$ ipython --no-banner

In [1]: import numpy as np

In [2]: import numpy.linalg as la

In [3]: np.set_printoptions(suppress=True, linewidth=120)

In [4]: rng = np.random.default_rng(37904)

In [5]: E = rng.normal(size=(15, 3))

In [6]: E = 3 * E / la.norm(E, axis=1, keepdims=True)

In [7]: E.round(2)
Out[7]: 
array([[ 2.1 , -1.55,  1.48],
       [-1.95, -2.16,  0.74],
       [ 1.35, -2.53, -0.87],
       [-0.51, -1.53, -2.53],
       [ 0.53,  2.02,  2.16],
       [ 1.38,  2.46,  1.03],
       [-1.09, -2.01,  1.94],
       [-2.76, -0.81,  0.86],
       [-1.7 ,  1.29, -2.11],
       [-1.63,  1.32,  2.15],
       [-1.66,  0.1 ,  2.49],
       [-0.89, -2.75,  0.82],
       [ 0.27, -1.59, -2.53],
       [ 1.73, -2.45,  0.04],
       [ 1.4 , -0.23, -2.64]])

In [8]: hat = E @ la.solve(E.T @ E, E.T)

In [9]: np.round(la.eigvalsh(hat), 2) + 0
Out[9]: array([0., 0., 0., 0., 0., 0., 0., 0., 0., 0., 0., 0., 1., 1., 1.])

In [10]: np.round(np.diag(hat), 2)
Out[10]: array([0.28, 0.21, 0.18, 0.18, 0.18, 0.2 , 0.2 , 0.23, 0.28, 0.16, 0.17, 0.19, 0.16, 0.22, 0.17])

In [11]: la.matrix_rank(np.eye(15) - hat)
Out[11]: np.int64(12)

In [12]: np.allclose(hat @ hat, hat)
Out[12]: True

In [13]: F = np.eye(3, dtype=int)[rng.permutation(3)]

In [14]: F
Out[14]: 
array([[1, 0, 0],
       [0, 1, 0],
       [0, 0, 1]])

In [15]: M2 = F / la.norm(F, axis=1, keepdims=True)

In [16]: G = M2 @ M2.T

In [17]: G
Out[17]: 
array([[1., 0., 0.],
       [0., 1., 0.],
       [0., 0., 1.]])

In [18]: np.round(la.norm(M2, axis=1), 2)
Out[18]: array([1., 1., 1.])

In [19]: np.degrees(np.arccos(np.clip(G[1, 0], -1, 1)))
Out[19]: np.float64(90.0)

In [20]: np.argwhere(np.triu(np.abs(G) > 0.95, 1))
Out[20]: array([], shape=(0, 2), dtype=int64)

In [21]: M2 = la.invert(F)
---------------------------------------------------------------------------
AttributeError                            Traceback (most recent call last)
Cell In[21], line 1
----> 1 M2 = la.invert(F)

AttributeError: module 'numpy.linalg' has no attribute 'invert'

In [22]: M2 = la.inv(F)

In [23]: round(la.det(F) * la.det(M2), 2)
Out[23]: np.float64(1.0)

In [24]: np.round(la.inv(M2), 2)
Out[24]: 
array([[1., 0., 0.],
       [0., 1., 0.],
       [0., 0., 1.]])

In [25]: round(la.slogdet(F)[0], 2)
Out[25]: np.float64(1.0)

In [26]: M2
Out[26]: 
array([[1., 0., 0.],
       [0., 1., 0.],
       [0., 0., 1.]])

In [27]: np.round(la.cond(F), 2)
Out[27]: np.float64(1.0)

In [28]: np.allclose(M2, F.T)
Out[28]: True

In [29]: x0 = np.ones(3)

In [30]: for _ in range(3):
    ...:     x0 = F @ x0
    ...:     x0 /= la.norm(x0)
    ...:     print(round(x0 @ F @ x0, 2))
    ...: 
1.0
1.0
1.0

In [31]: x0.round(2)
Out[31]: array([0.58, 0.58, 0.58])

In [32]: M2 = np.array([[2, 1], [0, 0], [2, 0]])

In [33]: np.einsum("ik,kj->ji", F, M2)
Out[33]: 
array([[2, 0, 2],
       [1, 0, 0]])

In [34]: np.vstack([F, M2.T]).shape
Out[34]: (5, 3)

In [35]: M2.T @ F.T
Out[35]: 
array([[2, 0, 2],
       [1, 0, 0]])

In [36]: la.matrix_rank(np.vstack([F, M2.T]))
Out[36]: np.int64(3)

In [37]: np.einsum("ik,kj->ij", F, M2)
Out[37]: 
array([[2, 1],
       [0, 0],
       [2, 0]])

In [38]: W = np.array([[3, -1, -3, -2], [-2, 3, -3, 1], [0, 2, 1, 2]])

In [39]: b = np.array([3, 0, 1, 2])

In [40]: act = np.maximum(F @ W + b, 0)

In [41]: act
Out[41]: 
array([[6, 0, 0, 0],
       [1, 3, 0, 3],
       [3, 2, 2, 4]])

In [42]: cent = np.array([[-1, 1, -2], [-2, -2, -1], [-1, -2, 1], [1, 1, -1]])

In [43]: act @ cent
Out[43]: 
array([[ -6,   6, -12],
       [ -4,  -2,  -8],
       [ -5,  -1, -10]])

In [44]: (act @ cent).round(6).argmax(axis=1)
Out[44]: array([1, 1, 1])

In [45]: X, _ = la.qr(np.array([[-0.3, -0.4], [0.4, -0.5]]))

In [46]: X.round(2)
Out[46]: 
array([[-0.6,  0.8],
       [ 0.8,  0.6]])

In [47]: # equal to its transpose

In [48]: hat = np.triu(np.array([[2, 7], [3, -7]]), 1) + np.eye(2)

In [49]: M2 = hat @ X @ la.inv(hat)

In [50]: round(la.det(M2), 2)
Out[50]: np.float64(-1.0)

In [51]: np.all(la.eigvalsh(X) > 0)
Out[51]: np.False_

In [52]: round(float(la.eigvalsh(X).min()), 2)
Out[52]: -1.0

In [53]: [round(float(la.det(X[:i, :i])), 2) + 0 for i in range(1, 3)]
Out[53]: [-0.6, -1.0]

In [54]: np.round(la.det(X[::-1]), 2)
Out[54]: np.float64(1.0)

In [55]: np.round(la.eigvals(X), 2)
Out[55]: array([-1.,  1.])

In [56]: round(float(la.det(2 * X)), 2), round(float(la.det(X)), 2)
Out[56]: (-4.0, -1.0)

In [57]: x0 = np.array([0, 3])

In [58]: la.norm(X @ x0) <= la.norm(X, 2) * la.norm(x0) + 1e-9
Out[58]: np.True_

In [59]: np.round(X * x0, 2)
Out[59]: 
array([[-0. ,  2.4],
       [ 0. ,  1.8]])

In [60]: (X @ x0).argmax()
Out[60]: np.int64(0)

In [61]: np.round(X @ (2 * x0), 2)
Out[61]: array([4.8, 3.6])

In [62]: np.sign((X @ x0).round(6))
Out[62]: array([1., 1.])

In [63]: theta = np.radians(15)

In [64]: r_ = np.eye(2)

In [65]: r_[0, 0] = r_[1, 1] = np.cos(theta)

In [66]: r_[0, 1], r_[1, 0] = -np.sin(theta), np.sin(theta)

In [67]: r_.round(2)
Out[67]: 
array([[ 0.97, -0.26],
       [ 0.26,  0.97]])

In [68]: M2 = X @ r_.T

In [69]: np.allclose(la.norm(X, axis=1), la.norm(M2, axis=1))
Out[69]: True

In [70]: M2.round(2)
Out[70]: 
array([[-0.79,  0.62],
       [ 0.62,  0.79]])

In [71]: np.round(la.svd(X, compute_uv=False), 2), np.round(la.svd(M2, compute_uv=False), 2)
Out[71]: (array([1., 1.]), array([1., 1.]))

In [72]: round(la.det(r_), 2), round(float(np.trace(r_)), 2)
Out[72]: (np.float64(1.0), 1.93)

In [73]: f = np.array([-1, 5, 1, -1]) + 0.5

In [74]: M = np.outer(f, f) / (f @ f)

In [75]: M.round(2)
Out[75]: 
array([[ 0.01, -0.08, -0.02,  0.01],
       [-0.08,  0.92,  0.25, -0.08],
       [-0.02,  0.25,  0.07, -0.02],
       [ 0.01, -0.08, -0.02,  0.01]])

In [76]: # columns 0 and 3 are equal

In [77]: rk = la.matrix_rank(M)

In [78]: rk
Out[78]: np.int64(1)

In [79]: null = la.svd(M)[2][rk:].T

In [80]: [int(la.matrix_rank(M[:i])) for i in range(1, len(M) + 1)]
Out[80]: [1, 1, 1, 1]

In [81]: np.round(M @ null, 2) + 0
Out[81]: 
array([[0., 0., 0.],
       [0., 0., 0.],
       [0., 0., 0.],
       [0., 0., 0.]])

In [82]: [int(la.matrix_rank(M[:, :j + 1])) for j in range(4)]
Out[82]: [1, 1, 1, 1]

In [83]: np.allclose(M @ null, 0)
Out[83]: True

In [84]: theta = np.radians(15)

In [85]: r_ = np.eye(4)

In [86]: r_[2, 2] = r_[3, 3] = np.cos(theta)

In [87]: r_[2, 3], r_[3, 2] = -np.sin(theta), np.sin(theta)

In [88]: r_.round(2)
Out[88]: 
array([[ 1.  ,  0.  ,  0.  ,  0.  ],
       [ 0.  ,  1.  ,  0.  ,  0.  ],
       [ 0.  ,  0.  ,  0.97, -0.26],
       [ 0.  ,  0.  ,  0.26,  0.97]])

In [89]: M2 = M @ r_.T

In [90]: np.allclose(la.norm(M, axis=1), la.norm(M2, axis=1))
Out[90]: True

In [91]: np.round(np.abs(M2 - M).max(axis=0), 2)
Out[91]: array([0.  , 0.  , 0.01, 0.07])

In [92]: x0 = np.array([2, 1, 2, 2])

In [93]: h = np.maximum(M @ x0, 0)

In [94]: np.round(M.T @ h, 2)
Out[94]: array([-0.1 ,  1.07,  0.29, -0.1 ])

In [95]: np.round(M * (h > 1e-9)[:, None], 2)
Out[95]: 
array([[ 0.  , -0.  , -0.  ,  0.  ],
       [-0.08,  0.92,  0.25, -0.08],
       [-0.02,  0.25,  0.07, -0.02],
       [ 0.  , -0.  , -0.  ,  0.  ]])

In [96]: np.round(np.tanh(M @ x0), 2)
Out[96]: array([-0.1 ,  0.79,  0.29, -0.1 ])

In [97]: np.round(np.maximum(M @ x0, 0) - np.maximum(-M @ x0, 0), 2)
Out[97]: array([-0.1 ,  1.08,  0.3 , -0.1 ])

In [98]: w, V = la.eigh(M)

In [99]: np.round(la.eigvalsh(M + -2 * np.eye(4)), 2)
Out[99]: array([-2., -2., -2., -1.])

In [100]: np.round(V.T @ M @ V, 2) + 0
Out[100]: 
array([[0., 0., 0., 0.],
       [0., 0., 0., 0.],
       [0., 0., 0., 0.],
       [0., 0., 0., 1.]])

In [101]: T = np.stack([M, 5 * M, M[::-1]])

In [102]: la.matrix_rank(T.reshape(3, -1))
Out[102]: np.int64(2)

In [103]: np.round(la.norm(T, axis=(1, 2)), 2)
Out[103]: array([1., 5., 1.])

In [104]: (T @ M.T).shape
Out[104]: (3, 4, 4)

In [105]: M2 = np.array([[-0.4], [-0.4], [0.2], [-2.3]])

In [106]: cent = np.array([[0.4, 1.1]])

In [107]: J = M2 @ cent

In [108]: J.round(2)
Out[108]: 
array([[-0.16, -0.44],
       [-0.16, -0.44],
       [ 0.08,  0.22],
       [-0.92, -2.53]])

In [109]: M2 = J / la.norm(J, axis=1, keepdims=True)

In [110]: G = M2 @ M2.T

In [111]: np.degrees(np.arccos(np.clip(G[2, 3], -1, 1)))
Out[111]: np.float64(180.0)

In [112]: U, sv, Vt = la.svd(J)

In [113]: np.argmax(sv[:-1] / (sv[1:] + 1e-6)) + 1
Out[113]: np.int64(1)

In [114]: sv.round(2) + 0
Out[114]: array([2.78, 0.  ])

In [115]: M2 = U[:, :1] @ np.diag(sv[:1]) @ Vt[:1]

In [116]: M2.round(2)
Out[116]: 
array([[-0.16, -0.44],
       [-0.16, -0.44],
       [ 0.08,  0.22],
       [-0.92, -2.53]])

In [117]: la.matrix_rank(J, rtol=0.05)
Out[117]: np.int64(1)

In [118]: round(np.abs(J - M2).max(), 2)
Out[118]: np.float64(0.0)

In [119]: la.matrix_rank(M2)
Out[119]: np.int64(1)

In [120]: T = np.stack([J, -2 * J, J[::-1]])

In [121]: np.round(np.einsum("bij,cij->bc", T, T), 2)
Out[121]: 
array([[  7.74, -15.48,   2.3 ],
       [-15.48,  30.96,  -4.6 ],
       [  2.3 ,  -4.6 ,   7.74]])

In [122]: M2 = J / np.sqrt((J ** 2).mean(axis=1, keepdims=True))

In [123]: la.matrix_rank(M2) == la.matrix_rank(J)
Out[123]: np.True_

In [124]: la.matrix_rank(J - J.mean(axis=1, keepdims=True))
Out[124]: np.int64(1)

In [125]: def softmax(z):
     ...:     e = np.exp(z - z.max(axis=-1, keepdims=True))
     ...:     return e / e.sum(axis=-1, keepdims=True)
     ...: 

In [126]: np.round(softmax(J[3]), 2)
Out[126]: array([0.83, 0.17])

In [127]: scores = J @ J.T / np.sqrt(2)

In [128]: np.round(softmax(scores)[3] @ J, 2)
Out[128]: array([-0.89, -2.46])

In [129]: softmax(scores).round(6).argmax(axis=1)
Out[129]: array([3, 3, 2, 3])

In [130]: W0 = np.load("x.npy")

In [131]: W0.round(2)
Out[131]: 
array([[0.2 , 0.6 , 0.2 ],
       [0.33, 0.67, 0.  ],
       [0.22, 0.33, 0.44]])

In [132]: np.round(la.eigvals(W0).sum().real, 2)
Out[132]: np.float64(1.31)

In [133]: f, g = W0[2], W0[0]

In [134]: round(f @ g, 2)
Out[134]: np.float64(0.33)

In [135]: pr = (f @ g) / (f @ f) * f

In [136]: np.round((g - pr) @ f, 2)
Out[136]: np.float64(0.0)

In [137]: la.matrix_rank(np.outer(f, g))
Out[137]: np.int64(1)

In [138]: q = W0.astype(float).copy()

In [139]: for j in range(3):
     ...:     q[:, j] -= q[:, :j] @ (q[:, :j].T @ q[:, j])
     ...:     q[:, j] /= la.norm(q[:, j])
     ...: 

In [140]: np.round(q.T @ q, 2) + 0
Out[140]: 
array([[1., 0., 0.],
       [0., 1., 0.],
       [0., 0., 1.]])

In [141]: w, V = la.eig(W0)

In [142]: np.round(np.sort(la.eigvals(la.inv(W0))), 2)
Out[142]: array([-10.88,   1.  ,   2.48])

In [143]: np.round(np.sort(la.eigvals(W0 @ W0)), 2)
Out[143]: array([0.01, 0.16, 1.  ])

In [144]: round(np.prod(w), 2)
Out[144]: np.float64(-0.04)

In [145]: A = np.array([[-3, 0, 0, 0], [3, -1, 0, 0], [-2, 1, -3, 0], [3, 1, 1, -1]])

In [146]: round(np.abs(la.eigvals(A)).max(), 2)
Out[146]: np.float64(3.0)

In [147]: A @ A
Out[147]: 
array([[  9,   0,   0,   0],
       [-12,   1,   0,   0],
       [ 15,  -4,   9,   0],
       [-11,  -1,  -4,   1]])

In [148]: np.trace(A)
Out[148]: np.int64(-8)

In [149]: la.matrix_power(A, 4)
Out[149]: 
array([[  81,    0,    0,    0],
       [-120,    1,    0,    0],
       [ 318,  -40,   81,    0],
       [-158,   14,  -40,    1]])

In [150]: assert A == A.T
---------------------------------------------------------------------------
ValueError                                Traceback (most recent call last)
Cell In[150], line 1
----> 1 assert A == A.T

ValueError: The truth value of an array with more than one element is ambiguous. Use a.any() or a.all()

In [151]: np.round(la.det(A), 2)
Out[151]: np.float64(9.0)

In [152]: G = A.T @ A

In [153]: la.matrix_rank(G)
Out[153]: np.int64(4)

In [154]: np.allclose(G, G.T)
Out[154]: True

In [155]: G
Out[155]: 
array([[31, -2,  9, -3],
       [-2,  3, -2, -1],
       [ 9, -2, 10, -1],
       [-3, -1, -1,  1]])

In [156]: f = np.array([1, 4, 1, 1])

In [157]: M2 = A + np.outer(f, np.eye(4)[3])

In [158]: la.matrix_rank(la.inv(M2) - la.inv(A), tol=1e-8)
Out[158]: np.int64(1)

In [159]: np.round(la.det(M2) / la.det(A), 2), round(1 + la.solve(A, f)[3], 2)
Out[159]: (np.float64(-7.78), np.float64(-7.78))

In [160]: la.matrix_rank(M2 - A)
Out[160]: np.int64(1)

In [161]: q, r_ = la.qr(A)

In [162]: round(abs(r_[0, 0]), 2), round(float(la.norm(A[:, 0])), 2)
Out[162]: (np.float64(5.57), 5.57)

In [163]: q.round(2)
Out[163]: 
array([[-0.54, -0.11,  0.3 ,  0.78],
       [ 0.54, -0.48, -0.49,  0.49],
       [-0.36,  0.51, -0.77,  0.12],
       [ 0.54,  0.7 ,  0.28,  0.37]])

In [164]: np.allclose(r_.T @ r_, A.T @ A)
Out[164]: True
